% python3 -q
>>> import numpy as np
>>> import numpy.linalg as la
>>> np.set_printoptions(precision=1, suppress=True, linewidth=140)
>>> def tidy(a):
...     return np.round(a, 1) + 0
... 
>>> m1 = np.load("out5.npy")
>>> tidy(m1)
array([[-0.1,  0.3, -0.1, -0.1,  0.2,  0.7,  0. , -0.5,  0.4,  0. ],
       [ 0.2, -0.3, -0.2,  0.6, -0.2,  0.3, -0.6, -0.1, -0.2,  0.1],
       [ 0.5,  0.2, -0.6, -0.1,  0. , -0.3, -0.2,  0.2,  0.3, -0.3],
       [ 0.5,  0.1,  0.4, -0.4, -0.4,  0. , -0.2, -0.5, -0.2, -0.2],
       [ 0.3,  0.7,  0. ,  0.3, -0.2,  0. ,  0.2,  0.1, -0.2,  0.5],
       [ 0. ,  0.3,  0.5,  0.3,  0.3, -0.3, -0.5,  0. ,  0.3, -0.1],
       [ 0.3, -0.1,  0.2,  0.5,  0. ,  0.2,  0.5,  0.1,  0. , -0.5],
       [-0.3,  0. , -0.2,  0.3, -0.2, -0.5,  0.3, -0.6,  0.1,  0. ],
       [ 0.4, -0.2,  0. ,  0. ,  0.8, -0.1,  0.2, -0.3, -0.2,  0.2],
       [ 0.4, -0.4,  0.2,  0. , -0.2,  0. ,  0.1,  0.1,  0.7,  0.5]])
>>> tidy(la.norm(m1, axis=0))
array([1., 1., 1., 1., 1., 1., 1., 1., 1., 1.])
>>> tidy(la.norm(m1, "nuc"))
np.float64(10.0)
>>> tidy(la.norm(m1[2], 1)), tidy(la.norm(m1[2], np.inf))
(np.float64(2.6), np.float64(0.6))
>>> print(tidy(la.norm(m1) ** 2 / la.norm(m1, 2) ** 2))
10.0
>>> print(tidy(la.norm(m1, 2)))
1.0
>>> rng = np.random.default_rng(45)
>>> lab = rng.permutation(10)
>>> other = m1[:, lab] * rng.choice([-1, 1], 10)
>>> tidy(other)
array([[ 0. ,  0. , -0.1, -0.5,  0.4, -0.7, -0.2, -0.1,  0.3, -0.1],
       [ 0.1, -0.6, -0.2, -0.1, -0.2, -0.3,  0.2,  0.2, -0.3,  0.6],
       [-0.3, -0.2, -0.6,  0.2,  0.3,  0.3,  0. ,  0.5,  0.2, -0.1],
       [-0.2, -0.2,  0.4, -0.5, -0.2,  0. ,  0.4,  0.5,  0.1, -0.4],
       [ 0.5,  0.2,  0. ,  0.1, -0.2,  0. ,  0.2,  0.3,  0.7,  0.3],
       [-0.1, -0.5,  0.5,  0. ,  0.3,  0.3, -0.3,  0. ,  0.3,  0.3],
       [-0.5,  0.5,  0.2,  0.1,  0. , -0.2,  0. ,  0.3, -0.1,  0.5],
       [ 0. ,  0.3, -0.2, -0.6,  0.1,  0.5,  0.2, -0.3,  0. ,  0.3],
       [ 0.2,  0.2,  0. , -0.3, -0.2,  0.1, -0.8,  0.4, -0.2,  0. ],
       [ 0.5,  0.1,  0.2,  0.1,  0.7,  0. ,  0.2,  0.4, -0.4,  0. ]])
>>> Uu, _, VT = la.svd(m1.T @ other)
>>> tidy(Uu @ VT)
array([[ 0.,  0.,  0.,  0.,  0.,  0.,  0.,  1.,  0.,  0.],
       [ 0.,  0.,  0.,  0.,  0.,  0.,  0.,  0.,  1.,  0.],
       [ 0.,  0.,  1.,  0.,  0.,  0.,  0.,  0.,  0.,  0.],
       [ 0.,  0.,  0.,  0.,  0.,  0.,  0.,  0.,  0.,  1.],
       [ 0.,  0.,  0.,  0.,  0.,  0., -1.,  0.,  0.,  0.],
       [ 0.,  0.,  0.,  0.,  0., -1.,  0.,  0.,  0.,  0.],
       [ 0.,  1.,  0.,  0.,  0.,  0.,  0.,  0.,  0.,  0.],
       [ 0.,  0.,  0.,  1.,  0.,  0.,  0.,  0.,  0.,  0.],
       [ 0.,  0.,  0.,  0.,  1.,  0.,  0.,  0.,  0.,  0.],
       [ 1.,  0.,  0.,  0.,  0.,  0.,  0.,  0.,  0.,  0.]])
>>> print(lab)
[9 6 2 7 8 5 4 0 1 3]
>>> x0 = np.array([1, -6, 7, 8, 3, -6, 7, 7, -7, -2])
>>> y = m1 @ x0
>>> tidy(y)
array([-13.5,  -0.7,  -5.3,  -3.7,   0.4,   1.7,  10.1,   0.2,   4.3,  -0.4])
>>> print(tidy(la.solve(m1, y)))
[ 1. -6.  7.  8.  3. -6.  7.  7. -7. -2.]
>>> tidy(la.solve(m1, y + m1[:, 7]))
array([ 1., -6.,  7.,  8.,  3., -6.,  7.,  8., -7., -2.])
>>> tidy(la.solve(m1, 3 * y))
array([  3., -18.,  21.,  24.,   9., -18.,  21.,  21., -21.,  -6.])
>>> tidy(la.solve(m1.T, m1[4]))
array([0., 0., 0., 0., 1., 0., 0., 0., 0., 0.])
>>> W0 = np.load("m.npy")
>>> W0
array([[ 1.5,  0.1,  2.4, -1.2,  2.1,  1.7, -1.5],
       [ 1.8,  0.3,  2.3, -0.7,  2.4,  2.1, -2. ],
       [ 1.7,  0. ,  1.9, -1. ,  2. ,  2.3, -2.2],
       [ 1.6, -0.6,  2.1, -0.7,  2.1,  2.1, -2.3],
       [ 1.9,  0.2,  2.3, -1.4,  1.9,  1.5, -2.3],
       [ 2.1, -0.4,  2.5, -1.2,  1.4,  1.8, -1.8],
       [-2. , -2.2,  1.9,  0.8,  1.7,  2. ,  0.6],
       [-2. , -1.8,  2. ,  1.2,  1.9,  2.3,  0.1],
       [-2.2, -1.9,  2.2,  0.5,  2.1,  1.8,  0.5],
       [-1.9, -1.7,  2. ,  1. ,  2.2,  1.9,  0.2],
       [-2.4, -2.2,  2.3,  1.1,  2. ,  1.9,  0.4],
       [-2. , -1.8,  2.6,  0.6,  1.9,  1.6,  0.2],
       [ 0.9, -1. ,  0.4,  2.4, -1.5,  1.1, -0.4],
       [ 0.8, -1.2,  0. ,  1.7, -2.4,  1.1, -0.6],
       [ 0.7, -0.8, -0.3,  1.6, -1.9,  1.4, -1.1],
       [ 1. , -0.7,  0. ,  1.5, -1.9,  1.3, -0.5],
       [ 1.1, -1.7,  0.1,  2.2, -2.5,  1. , -0.9],
       [ 0.9, -0.7,  0.5,  2.3, -2. ,  0.6, -1. ]])
>>> proj = W0 @ la.solve(W0.T @ W0, W0.T)
>>> tidy(la.eigvalsh(proj))
array([0., 0., 0., 0., 0., 0., 0., 0., 0., 0., 0., 1., 1., 1., 1., 1., 1., 1.])
>>> tidy(np.diag(proj))
array([0.3, 0.4, 0.3, 0.5, 0.3, 0.5, 0.3, 0.3, 0.2, 0.2, 0.2, 0.4, 0.6, 0.3, 0.5, 0.4, 0.5, 0.6])
>>> tidy(np.trace(proj))
np.float64(7.0)
>>> F = np.eye(7, dtype=int)[rng.permutation(7)]
>>> F
array([[0, 0, 1, 0, 0, 0, 0],
       [0, 0, 0, 0, 0, 1, 0],
       [0, 0, 0, 0, 0, 0, 1],
       [0, 0, 0, 0, 1, 0, 0],
       [0, 0, 0, 1, 0, 0, 0],
       [0, 1, 0, 0, 0, 0, 0],
       [1, 0, 0, 0, 0, 0, 0]])
>>> print(tidy(np.sort(la.eigvals(F).real)))
[-1.  -1.  -0.5 -0.5  1.   1.   1. ]
>>> tidy(la.det(F))
np.float64(1.0)
>>> (F != 0).astype(int)
array([[0, 0, 1, 0, 0, 0, 0],
       [0, 0, 0, 0, 0, 1, 0],
       [0, 0, 0, 0, 0, 0, 1],
       [0, 0, 0, 0, 1, 0, 0],
       [0, 0, 0, 1, 0, 0, 0],
       [0, 1, 0, 0, 0, 0, 0],
       [1, 0, 0, 0, 0, 0, 0]])
>>> F @ F
array([[0, 0, 0, 0, 0, 0, 1],
       [0, 1, 0, 0, 0, 0, 0],
       [1, 0, 0, 0, 0, 0, 0],
       [0, 0, 0, 1, 0, 0, 0],
       [0, 0, 0, 0, 1, 0, 0],
       [0, 0, 0, 0, 0, 1, 0],
       [0, 0, 1, 0, 0, 0, 0]])
>>> (la.matrix_power((F != 0) + (F.T != 0) + np.eye(7), 7) > 0).astype(int)
array([[1, 0, 1, 0, 0, 0, 1],
       [0, 1, 0, 0, 0, 1, 0],
       [1, 0, 1, 0, 0, 0, 1],
       [0, 0, 0, 1, 1, 0, 0],
       [0, 0, 0, 1, 1, 0, 0],
       [0, 1, 0, 0, 0, 1, 0],
       [1, 0, 1, 0, 0, 0, 1]])
>>> gram = F.T @ F
>>> print(tidy(la.eigvalsh(gram)[::-1]))
[1. 1. 1. 1. 1. 1. 1.]
>>> gram
array([[1, 0, 0, 0, 0, 0, 0],
       [0, 1, 0, 0, 0, 0, 0],
       [0, 0, 1, 0, 0, 0, 0],
       [0, 0, 0, 1, 0, 0, 0],
       [0, 0, 0, 0, 1, 0, 0],
       [0, 0, 0, 0, 0, 1, 0],
       [0, 0, 0, 0, 0, 0, 1]])
>>> np.allclose(gram, gram.T)
True
>>> (F @ F.T).shape
(7, 7)
>>> x0 = np.array([-2, 0, 1, 2, 1, 0, -2])
>>> tidy(la.norm(x0)), tidy(la.norm(F @ x0))
(np.float64(3.7), np.float64(3.7))
>>> F.T @ (F @ x0)
array([-2,  0,  1,  2,  1,  0, -2])
>>> print(tidy(np.abs(la.eigvals(F))))
[1. 1. 1. 1. 1. 1. 1.]
>>> mat = np.load("a.npy")
>>> mat
array([[14,  3,  3,  2,  5,  1,  0],
       [ 1,  4,  2,  1,  1,  1,  4],
       [ 2,  2,  3,  2,  5,  1,  1],
       [ 5,  5,  3,  6,  2,  5,  2],
       [ 0,  5,  4,  5,  6,  3,  1],
       [ 5,  5,  3,  3,  0,  7,  0],
       [ 3,  2,  1,  5,  2,  5, 10]])
>>> gram = mat.T @ mat
>>> np.allclose(gram, gram.T)
True
>>> np.trace(gram), (mat ** 2).sum()
(np.int64(857), np.int64(857))
>>> la.matrix_rank(gram)
np.int64(7)
>>> (mat @ mat.T).shape
(7, 7)
>>> q, r_ = la.qr(mat)
>>> tidy(q.T @ q)
array([[1., 0., 0., 0., 0., 0., 0.],
       [0., 1., 0., 0., 0., 0., 0.],
       [0., 0., 1., 0., 0., 0., 0.],
       [0., 0., 0., 1., 0., 0., 0.],
       [0., 0., 0., 0., 1., 0., 0.],
       [0., 0., 0., 0., 0., 1., 0.],
       [0., 0., 0., 0., 0., 0., 1.]])
>>> q.shape, r_.shape
((7, 7), (7, 7))
>>> print(tidy(abs(r_[0, 0])), tidy(la.norm(mat[:, 0])))
16.1 16.1
>>> print(np.allclose(r_.T @ r_, mat.T @ mat))
True
>>> np.trace(q @ q.T)
np.float64(7.0)
>>> tidy(q)
array([[-0.9,  0.3, -0.1,  0.1, -0.3,  0. , -0.1],
       [-0.1, -0.4,  0.3,  0.5, -0.5,  0. ,  0.5],
       [-0.1, -0.1, -0.8,  0. ,  0.3,  0. ,  0.5],
       [-0.3, -0.4,  0.2, -0.4,  0.3,  0.7,  0. ],
       [ 0. , -0.6, -0.4, -0.1, -0.4, -0.1, -0.5],
       [-0.3, -0.4,  0.2,  0.3,  0.6, -0.5, -0.2],
       [-0.2, -0.1,  0.2, -0.7, -0.2, -0.5,  0.3]])
>>> X = np.loadtxt("layer18.csv", delimiter=",")
>>> X
array([[-27.8,  28.1,  28. , -22. , -34.2,   0. , -36. ,   3.9],
       [ 64. ,  24. ,  20.1,  76. , -35.9, -48.1,  76.2, -47.9],
       [ 23.2,  32. ,  25.1,   1. , -32.1,  -7.1,  17.1,  23. ],
       [ 45. ,   1.8,  -3. ,  28. ,   1. , -11.1,  49. ,   5.1],
       [ 17. , -35.9, -29. ,  52.9,  29.8, -21.1,  35. , -63.2],
       [-50. ,  20.1,  22.9, -36. , -26.1,   8.1, -58.9,   2. ],
       [ 30.9,  92. ,  77. ,  -9.1, -98. , -19.1,  13. ,  47.2],
       [ 71.9,  45.9,  39. ,  79.1, -61.1, -56. ,  80.8, -44. ],
       [-18.1, -33.7, -21.1,  49. ,  18.9, -26. ,   1. , -93.9],
       [ 30. ,  -8.2,  -9. ,  29.9,   7.9, -12.1,  37.1, -13.9],
       [-66.9, -30.2, -25.9, -84. ,  45. ,  54.9, -80. ,  56.8]])
>>> x0 = np.array([-2, 2, -2, -2, -1, -3, 3, 0])
>>> h = np.maximum(X @ x0, 0)
>>> tidy(np.tanh(X @ x0))
array([ 1.,  1.,  1.,  1., -1., -1.,  1.,  1., -1.,  1., -1.])
>>> print(X * (h > 1e-9)[:, None])
[[-27.8  28.1  28.  -22.  -34.2   0.  -36.    3.9]
 [ 64.   24.   20.1  76.  -35.9 -48.1  76.2 -47.9]
 [ 23.2  32.   25.1   1.  -32.1  -7.1  17.1  23. ]
 [ 45.    1.8  -3.   28.    1.  -11.1  49.    5.1]
 [  0.   -0.   -0.    0.    0.   -0.    0.   -0. ]
 [ -0.    0.    0.   -0.   -0.    0.   -0.    0. ]
 [ 30.9  92.   77.   -9.1 -98.  -19.1  13.   47.2]
 [ 71.9  45.9  39.   79.1 -61.1 -56.   80.8 -44. ]
 [ -0.   -0.   -0.    0.    0.   -0.    0.   -0. ]
 [ 30.   -8.2  -9.   29.9   7.9 -12.1  37.1 -13.9]
 [ -0.   -0.   -0.   -0.    0.    0.   -0.    0. ]]
>>> np.flatnonzero(h > 1e-9)
array([0, 1, 2, 3, 6, 7, 9])
>>> tidy(np.maximum(X @ (3 * x0), 0))
array([ 78. , 409.8, 210.3, 128.7,   0. ,   0. , 542.1, 549.9,   0. ,  64.5,   0. ])
>>> tidy(X.T @ h)
array([ 30984.3,  31191. ,  25973.6,  24578.4, -36738.8, -21520.7,  30731.1,  -4445.7])
>>> Uu, sv, VT = la.svd(X)
>>> print(tidy(sv))
[315.5 224.7 108.8   0.4   0.3   0.2   0.2   0.1]
>>> np.argmax(sv[:-1] / (sv[1:] + 1e-6)) + 1
np.int64(3)
>>> other = Uu[:, :3] @ np.diag(sv[:3]) @ VT[:3]
>>> print(tidy(la.norm(X - other) / la.norm(X)))
0.0
>>> tidy(np.abs(X - other).max())
np.float64(0.2)
>>> la.matrix_rank(other)
np.int64(3)
